In [1]: import numpy as np

In [2]: from numpy import linalg as LA

In [3]: np.set_printoptions(precision=1, suppress=True, linewidth=160, floatmode="fixed")

In [4]: J = np.diag(np.array([2, 0, 2, 0, 1, 2, 2, 1, 0, 2, 2, 2, 1, 0]))

In [5]: print(J)
[[2 0 0 0 0 0 0 0 0 0 0 0 0 0]
 [0 0 0 0 0 0 0 0 0 0 0 0 0 0]
 [0 0 2 0 0 0 0 0 0 0 0 0 0 0]
 [0 0 0 0 0 0 0 0 0 0 0 0 0 0]
 [0 0 0 0 1 0 0 0 0 0 0 0 0 0]
 [0 0 0 0 0 2 0 0 0 0 0 0 0 0]
 [0 0 0 0 0 0 2 0 0 0 0 0 0 0]
 [0 0 0 0 0 0 0 1 0 0 0 0 0 0]
 [0 0 0 0 0 0 0 0 0 0 0 0 0 0]
 [0 0 0 0 0 0 0 0 0 2 0 0 0 0]
 [0 0 0 0 0 0 0 0 0 0 2 0 0 0]
 [0 0 0 0 0 0 0 0 0 0 0 2 0 0]
 [0 0 0 0 0 0 0 0 0 0 0 0 1 0]
 [0 0 0 0 0 0 0 0 0 0 0 0 0 0]]

In [6]: x = np.array([1, 0, 0, 2, 0, 2, -2, -1, -2, 2, 2, 0, -2, -2])

In [7]: h = np.maximum(J @ x, 0)

In [8]: print(np.maximum(J @ x, 0) - np.maximum(-J @ x, 0))
[ 2  0  0  0  0  4 -4 -1  0  4  4  0 -2  0]

In [9]: print(np.tanh(J @ x))
[ 1.0  0.0  0.0  0.0  0.0  1.0 -1.0 -0.8  0.0  1.0  1.0  0.0 -1.0  0.0]

In [10]: print(np.maximum(J @ (3 * x), 0))
[ 6  0  0  0  0 12  0  0  0 12 12  0  0  0]

In [11]: A = np.loadtxt("a.csv", delimiter=",")

In [12]: print(A)
[[-0.3 -1.2 -0.3]
 [ 2.7 -0.4  0.6]
 [-1.4 -0.6  0.0]
 [ 0.7  0.9  0.4]
 [ 9.0 -0.8  0.1]
 [-1.1 -2.6 -1.4]
 [ 3.9  0.3 -1.0]
 [-3.9 -3.8  1.1]
 [-1.8 -3.5  0.4]
 [ 3.7  1.8  1.5]
 [ 0.8 -0.4 -0.1]
 [ 2.4  0.7  1.2]
 [ 7.8  0.6  0.2]
 [ 1.1 -1.1  0.4]
 [-1.1  2.1  1.0]
 [ 3.2  1.3 -0.2]
 [-3.5 -0.9  2.8]
 [ 0.7 -0.5  0.1]
 [-0.5 -0.3 -0.3]
 [-0.4 -0.7  0.5]
 [-1.6  0.5 -0.2]
 [-1.0 -0.6 -0.6]
 [-0.6  0.8 -1.1]
 [ 1.2  0.5  0.4]
 [ 0.6  1.0  1.5]
 [ 3.1  3.9  0.2]
 [ 2.9  1.2 -0.3]
 [ 0.5  1.3 -0.7]
 [ 4.4  1.4 -1.2]
 [ 0.3 -1.2  0.0]]

In [13]: rng = np.random.default_rng(472132)

In [14]: Y = A + rng.integers(-2, 3, (30, 1)) @ rng.integers(-2, 3, (1, 3))

In [15]: print(Y)
[[-0.3  0.8  0.7]
 [ 2.7 -0.4  0.6]
 [-1.4 -2.6 -1.0]
 [ 0.7  0.9  0.4]
 [ 9.0 -4.8 -1.9]
 [-1.1 -0.6 -0.4]
 [ 3.9 -3.7 -3.0]
 [-3.9 -7.8 -0.9]
 [-1.8 -7.5 -1.6]
 [ 3.7  1.8  1.5]
 [ 0.8 -0.4 -0.1]
 [ 2.4 -3.3 -0.8]
 [ 7.8 -1.4 -0.8]
 [ 1.1  0.9  1.4]
 [-1.1  4.1  2.0]
 [ 3.2  5.3  1.8]
 [-3.5  3.1  4.8]
 [ 0.7 -2.5 -0.9]
 [-0.5  1.7  0.7]
 [-0.4  3.3  2.5]
 [-1.6 -3.5 -2.2]
 [-1.0 -4.6 -2.6]
 [-0.6  2.8 -0.1]
 [ 1.2 -3.5 -1.6]
 [ 0.6 -1.0  0.5]
 [ 3.1  7.9  2.2]
 [ 2.9  3.2  0.7]
 [ 0.5  3.3  0.3]
 [ 4.4  3.4 -0.2]
 [ 0.3 -3.2 -1.0]]

In [16]: print(LA.matrix_rank(Y - A, tol=1e-8))
1

In [17]: print(Y - A)
[[ 0.0  2.0  1.0]
 [ 0.0  0.0  0.0]
 [ 0.0 -2.0 -1.0]
 [ 0.0  0.0  0.0]
 [ 0.0 -4.0 -2.0]
 [ 0.0  2.0  1.0]
 [ 0.0 -4.0 -2.0]
 [ 0.0 -4.0 -2.0]
 [ 0.0 -4.0 -2.0]
 [ 0.0  0.0  0.0]
 [ 0.0  0.0  0.0]
 [ 0.0 -4.0 -2.0]
 [ 0.0 -2.0 -1.0]
 [ 0.0  2.0  1.0]
 [ 0.0  2.0  1.0]
 [ 0.0  4.0  2.0]
 [ 0.0  4.0  2.0]
 [ 0.0 -2.0 -1.0]
 [ 0.0  2.0  1.0]
 [ 0.0  4.0  2.0]
 [ 0.0 -4.0 -2.0]
 [ 0.0 -4.0 -2.0]
 [ 0.0  2.0  1.0]
 [ 0.0 -4.0 -2.0]
 [ 0.0 -2.0 -1.0]
 [ 0.0  4.0  2.0]
 [ 0.0  2.0  1.0]
 [ 0.0  2.0  1.0]
 [ 0.0  2.0  1.0]
 [ 0.0 -2.0 -1.0]]

In [18]: print(np.round(LA.svd(Y - A, compute_uv=False), 1) + 0)
[17.6  0.0  0.0]
